% python3 -q
>>> import numpy as np
>>> from numpy import linalg as LA
>>> np.set_printoptions(suppress=True, linewidth=160)
>>> X = np.array([[-0.6, -0.6, -1.2],
...     [-0.3, -0.7, 0.8],
...     [1.1, 0.5, 0.2],
...     [0.7, -0.4, -0.6],
...     [-0.5, -1.2, -3.2],
...     [-0.7, 2.0, -1.5],
...     [1.1, -0.5, 2.3],
...     [1.0, -0.9, 0.4],
...     [0.6, -2.0, 1.1],
...     [0.8, 0.8, 0.0],
...     [-0.9, -0.5, -1.4],
...     [-0.8, -0.7, -1.1],
...     [-0.6, -1.8, 1.1],
...     [-0.1, 1.1, -1.8],
...     [-0.9, 1.3, 0.0],
...     [0.7, 0.8, 0.0],
...     [1.1, -1.4, 0.6],
...     [-0.4, 1.0, 0.0],
...     [0.0, -1.9, 0.8],
...     [-1.4, -0.4, 0.5],
...     [-0.5, 0.4, -0.1],
...     [0.4, 0.1, 0.5],
...     [-0.5, -0.6, 0.4],
...     [0.2, 0.0, -0.6]])
>>> X[0] *= 3
>>> print(X.round(4))
[[-1.8 -1.8 -3.6]
 [-0.3 -0.7  0.8]
 [ 1.1  0.5  0.2]
 [ 0.7 -0.4 -0.6]
 [-0.5 -1.2 -3.2]
 [-0.7  2.  -1.5]
 [ 1.1 -0.5  2.3]
 [ 1.  -0.9  0.4]
 [ 0.6 -2.   1.1]
 [ 0.8  0.8  0. ]
 [-0.9 -0.5 -1.4]
 [-0.8 -0.7 -1.1]
 [-0.6 -1.8  1.1]
 [-0.1  1.1 -1.8]
 [-0.9  1.3  0. ]
 [ 0.7  0.8  0. ]
 [ 1.1 -1.4  0.6]
 [-0.4  1.   0. ]
 [ 0.  -1.9  0.8]
 [-1.4 -0.4  0.5]
 [-0.5  0.4 -0.1]
 [ 0.4  0.1  0.5]
 [-0.5 -0.6  0.4]
 [ 0.2  0.  -0.6]]
>>> idx = X[:, 1] > np.median(X[:, 1])
>>> f = X[idx].mean(axis=0) - X[~idx].mean(axis=0)
>>> print(round(float((((X - X.mean(axis=0)) @ f > 0) == idx).mean()), 4))
0.9167
>>> rng = np.random.default_rng(60393)
>>> out = X + rng.integers(-2, 3, (24, 2)) @ rng.integers(-2, 3, (2, 3))
>>> print(out.round(4))
[[-1.8  1.2 -4.6]
 [-1.3  0.3  0.8]
 [ 7.1  6.5 -3.8]
 [ 2.7 -2.4 -0.6]
 [ 0.5  0.8 -4.2]
 [ 3.3  7.  -4.5]
 [ 2.1  1.5  1.3]
 [ 1.  -3.9  1.4]
 [ 1.6  0.   0.1]
 [-4.2 -3.2  3. ]
 [ 1.1  0.5 -2.4]
 [-0.8 -3.7 -0.1]
 [-0.6 -1.8  1.1]
 [ 2.9  1.1 -2.8]
 [-4.9 -3.7  3. ]
 [ 1.7 -0.2  0. ]
 [ 4.1 -1.4 -0.4]
 [ 3.6  6.  -3. ]
 [ 1.   0.1 -0.2]
 [-1.4  2.6 -0.5]
 [ 0.5  2.4 -1.1]
 [ 6.4  6.1 -3.5]
 [-4.5 -5.6  3.4]
 [-1.8 -4.   1.4]]
>>> print(np.round(np.abs(out - X).sum(axis=1), 4))
[ 4.  2. 16.  4.  4. 12.  4.  4.  4. 12.  4.  4.  0.  4. 12.  2.  4. 12.  4.  4.  4. 16. 12.  8.]
>>> print(np.round(out - X, 4))
[[ 0.  3. -1.]
 [-1.  1.  0.]
 [ 6.  6. -4.]
 [ 2. -2.  0.]
 [ 1.  2. -1.]
 [ 4.  5. -3.]
 [ 1.  2. -1.]
 [ 0. -3.  1.]
 [ 1.  2. -1.]
 [-5. -4.  3.]
 [ 2.  1. -1.]
 [ 0. -3.  1.]
 [ 0.  0.  0.]
 [ 3.  0. -1.]
 [-4. -5.  3.]
 [ 1. -1.  0.]
 [ 3.  0. -1.]
 [ 4.  5. -3.]
 [ 1.  2. -1.]
 [ 0.  3. -1.]
 [ 1.  2. -1.]
 [ 6.  6. -4.]
 [-4. -5.  3.]
 [-2. -4.  2.]]
>>> F = np.array([[1.9, -16.0], [-0.9, -6.0], [-0.1, 10.0]])
>>> print(F)
[[  1.9 -16. ]
 [ -0.9  -6. ]
 [ -0.1  10. ]]
>>> U, sig, Vt = LA.svd(F)
>>> print(sig.round(4))
[19.8428  1.6412]
>>> print(np.argmax(sig[:-1] / (sig[1:] + 1e-6)) + 1)
1
>>> out = U[:, :1] @ np.diag(sig[:1]) @ Vt[:1]
>>> print(round(LA.norm(F - out, 2), 4), round(float(sig[1]), 4))
1.6412 1.6412
>>> print(round(LA.norm(F - out) / LA.norm(F), 4))
0.0824
>>> print(LA.matrix_rank(F, rtol=0.05))
2
>>> print(LA.matrix_rank(out))
1
>>> print(out.round(4))
[[  1.0723 -16.0553]
 [  0.3949  -5.9135]
 [ -0.6653   9.9622]]
>>> U, sig, Vt = LA.svd(F, full_matrices=False)
>>> print(np.abs(U[:, 0]).round(6).argmax())
0
>>> print(np.round(Vt @ Vt.T, 4) + 0)
[[1. 0.]
 [0. 1.]]
>>> print(np.allclose(U * sig @ Vt, F))
True
>>> f, g = F[2], F[0]
>>> print(f @ f)
100.01
>>> pr = (f @ g) / (f @ f) * f
>>> print(np.round(g - pr, 4))
[1.7398 0.0174]
>>> print(np.outer(f, g))
[[  -0.19    1.6 ]
 [  19.   -160.  ]]
>>> arr = np.array([[1, 1, -1, -1, -1, -1, 1, 1],
...     [1, -1, 1, -1, -1, 1, -1, 1],
...     [1, 1, 1, 1, -1, -1, -1, -1]])
>>> W1 = np.array([[1, 2, 0, 1, 0, 2],
...     [2, 1, 2, 2, 0, 2],
...     [1, 1, 1, 2, 0, 2],
...     [2, 0, 2, 0, 0, 2],
...     [2, 1, 0, 2, 0, 2],
...     [2, 0, 1, 1, 0, 1],
...     [0, 1, 1, 2, 0, 1],
...     [0, 1, 0, 1, 1, 2]])
>>> coef = np.array([0, -2, 5, -1, -5, 2])
>>> hid = np.maximum(arr @ W1 + coef, 0)
>>> print(np.round((hid > 0).mean(axis=0), 4))
[0.3333 0.3333 1.     0.     0.     1.    ]
>>> cent = np.array([[-3, -1, 0],
...     [-2, -3, -2],
...     [2, -3, 0],
...     [-2, 3, 1],
...     [1, 3, 1],
...     [-3, 2, -2]])
>>> print(hid @ cent)
[[  0 -11  -6]
 [ -2  -2  -4]
 [ -2 -18  -8]]
